$ ipython --no-banner

In [1]: import numpy as np

In [2]: from numpy import linalg as LA

In [3]: np.set_printoptions(suppress=True, linewidth=200)

In [4]: tidy = lambda a: np.round(a, 3) + 0

In [5]: K = np.load("run8.npy")

In [6]: print(K)
[[ 0 -3  0  0]
 [-3 -3  0  0]
 [ 0  0  0 -3]
 [ 0  0 -3 -3]]

In [7]: print(tidy(LA.eigvalsh(K).min()))
-4.854

In [8]: print(np.all(LA.eigvalsh(K) > 0))
False

In [9]: print([round(float(LA.det(K[:i, :i])), 2) + 0 for i in range(1, 5)])
[0.0, -9.0, 0.0, 81.0]

In [10]: A = np.loadtxt("sample14.csv", delimiter=",")

In [11]: print(A)
[[15.  0.  1. -1.]
 [ 0. -3.  2. -3.]
 [ 3. -1.  3.  2.]
 [-1.  0. -2.  1.]]

In [12]: rng = np.random.default_rng(472)

In [13]: labels = rng.permutation(4)

In [14]: print(labels)
[1 0 2 3]

In [15]: out = A[labels][:, labels]

In [16]: print(out)
[[-3.  0.  2. -3.]
 [ 0. 15.  1. -1.]
 [-1.  3.  3.  2.]
 [ 0. -1. -2.  1.]]

In [17]: print(np.allclose(out, A))
False

In [18]: hat = np.triu(np.array([[1, -4, -4, 1], [-3, 2, 3, -5], [3, -4, 4, 0], [1, -2, 4, 3]]), 1) + np.eye(4)

In [19]: out = hat @ K @ LA.inv(hat)

In [20]: print(LA.matrix_rank(out))
4

In [21]: print(tidy(np.poly(out)))
[  1.   6.  -9. -54.  81.]

In [22]: J = np.loadtxt("data.csv", delimiter=",")

In [23]: print(J)
[[ 1.    -1.3    0.4    0.8   -0.8   -1.5    0.    -0.6  ]
 [-0.4    0.2   -0.9    1.3    0.8    1.1   -1.    -2.4  ]
 [-1.     1.     1.6    0.3   -0.2    1.2    0.1   -1.   ]
 [-0.325  0.113 -0.886  1.399  0.832  1.045 -1.003 -2.397]
 [ 0.3    0.3    0.1   -0.4    0.1    1.5    0.3   -1.   ]
 [-0.4    0.1    0.5   -0.3   -0.3    1.1    1.2   -1.1  ]
 [-0.7    0.3    0.3    1.9   -0.5    0.1    0.1   -0.5  ]
 [ 0.6   -0.8   -0.7    0.7    2.    -0.1    0.3   -0.2  ]
 [ 0.6    2.9   -0.9    0.8    0.6    1.     0.9   -0.5  ]
 [ 1.6   -1.4   -0.4    0.3    0.5    0.8   -0.3   -0.2  ]]

In [24]: O, r_ = LA.qr(J)

In [25]: print(np.allclose(r_.T @ r_, J.T @ J))
True

In [26]: print(tidy(np.abs(np.diag(r_))))
[2.507 3.454 2.188 2.822 1.886 2.571 1.525 1.827]

In [27]: out = np.c_[J[:, :6] @ np.array([[-2, -5, 5, 1, 1, -5],
    ...:     [-5, 3, 0, -3, 2, 2],
    ...:     [-5, 3, 5, -3, 2, -2],
    ...:     [5, -1, -5, -1, -1, -5],
    ...:     [-3, 4, 1, 1, -5, 4],
    ...:     [-4, -2, -2, 5, 4, -5]]), np.array([0, 2, 2, 0, 0, 1, 0, 1, 1, 2])]

In [28]: print(tidy(out))
[[ 14.9    -8.7     5.2    -5.4    -3.6    -8.1     0.   ]
 [  4.     -0.4   -14.4     6.7    -2.7    -4.6     2.   ]
 [-13.7     9.3    -1.1    -3.3     9.7    -4.5     2.   ]
 [  4.834  -0.855 -14.308   6.652  -3.25   -5.269   0.   ]
 [-10.9    -2.5     1.1     7.1     7.     -6.2     0.   ]
 [ -7.2     0.7    -0.5     3.3     7.     -4.      1.   ]
 [  9.      1.2   -12.2    -4.4     1.5    -8.5     0.   ]
 [  4.2     0.     -1.8     5.9   -13.5     1.8     1.   ]
 [-13.      2.6    -6.9    -0.6     4.8    -2.      1.   ]
 [  2.6   -13.3     3.4    11.2    -1.6   -13.5     2.   ]]

In [29]: print(tidy(LA.norm(LA.qr(J)[0].T @ out, axis=0) ** 2 / ((out ** 2).sum(axis=0) + 1e-12)))
[1.    1.    1.    1.    1.    1.    0.722]

In [30]: print(LA.matrix_rank(np.c_[J, out]))
9

In [31]: print(tidy(LA.norm(out - J @ LA.lstsq(J, out)[0], axis=0)))
[0.    0.    0.    0.    0.    0.    2.042]

In [32]: print(J[6] @ J[0])
1.1

In [33]: print(tidy(LA.norm(J, axis=1)))
[2.596 3.363 2.672 3.376 1.924 2.112 2.191 2.474 3.555 2.406]

In [34]: print(tidy(LA.norm(J, axis=0)))
[2.507 3.734 2.475 3.075 2.64  3.333 2.132 3.957]

In [35]: print(tidy(LA.norm(J[6] - J[0])))
3.056

In [36]: hat = J @ LA.solve(J.T @ J, J.T)

In [37]: print(tidy(hat @ J[:, 2]))
[ 0.4   -0.9    1.6   -0.886  0.1    0.5    0.3   -0.7   -0.9   -0.4  ]

In [38]: data = np.cumsum(np.array([[1, -4, 3, 1, 1],
    ...:     [5, 1, 5, 2, 3],
    ...:     [4, 4, -3, 3, -4],
    ...:     [1, 1, -4, -1, -1],
    ...:     [4, -3, -4, 4, -1],
    ...:     [3, 4, 0, 5, 5],
    ...:     [-1, 2, 3, 0, -1],
    ...:     [0, -4, 1, -5, -3],
    ...:     [5, 2, -3, -5, 4],
    ...:     [-5, 3, 3, 1, 5],
    ...:     [1, -5, 4, 2, -3],
    ...:     [-1, 5, 1, -4, -2],
    ...:     [0, -4, -1, 2, 2],
    ...:     [-1, -1, 5, -2, -1],
    ...:     [-4, 5, -5, -1, 1],
    ...:     [-3, 1, 3, 2, -5],
    ...:     [-1, 2, 3, 1, -3],
    ...:     [5, 3, 0, 0, 4]]), axis=0)

In [39]: print(data)
[[ 1 -4  3  1  1]
 [ 6 -3  8  3  4]
 [10  1  5  6  0]
 [11  2  1  5 -1]
 [15 -1 -3  9 -2]
 [18  3 -3 14  3]
 [17  5  0 14  2]
 [17  1  1  9 -1]
 [22  3 -2  4  3]
 [17  6  1  5  8]
 [18  1  5  7  5]
 [17  6  6  3  3]
 [17  2  5  5  5]
 [16  1 10  3  4]
 [12  6  5  2  5]
 [ 9  7  8  4  0]
 [ 8  9 11  5 -3]
 [13 12 11  5  1]]

In [40]: O, r_ = LA.qr(data)

In [41]: print(O.shape, r_.shape)
(18, 5) (5, 5)

In [42]: print(tidy(O @ r_))
[[ 1. -4.  3.  1.  1.]
 [ 6. -3.  8.  3.  4.]
 [10.  1.  5.  6.  0.]
 [11.  2.  1.  5. -1.]
 [15. -1. -3.  9. -2.]
 [18.  3. -3. 14.  3.]
 [17.  5.  0. 14.  2.]
 [17.  1.  1.  9. -1.]
 [22.  3. -2.  4.  3.]
 [17.  6.  1.  5.  8.]
 [18.  1.  5.  7.  5.]
 [17.  6.  6.  3.  3.]
 [17.  2.  5.  5.  5.]
 [16.  1. 10.  3.  4.]
 [12.  6.  5.  2.  5.]
 [ 9.  7.  8.  4.  0.]
 [ 8.  9. 11.  5. -3.]
 [13. 12. 11.  5.  1.]]

In [43]: print(tidy(np.trace(O @ O.T)))
5.0

In [44]: print(np.allclose(r_.T @ r_, data.T @ data))
True
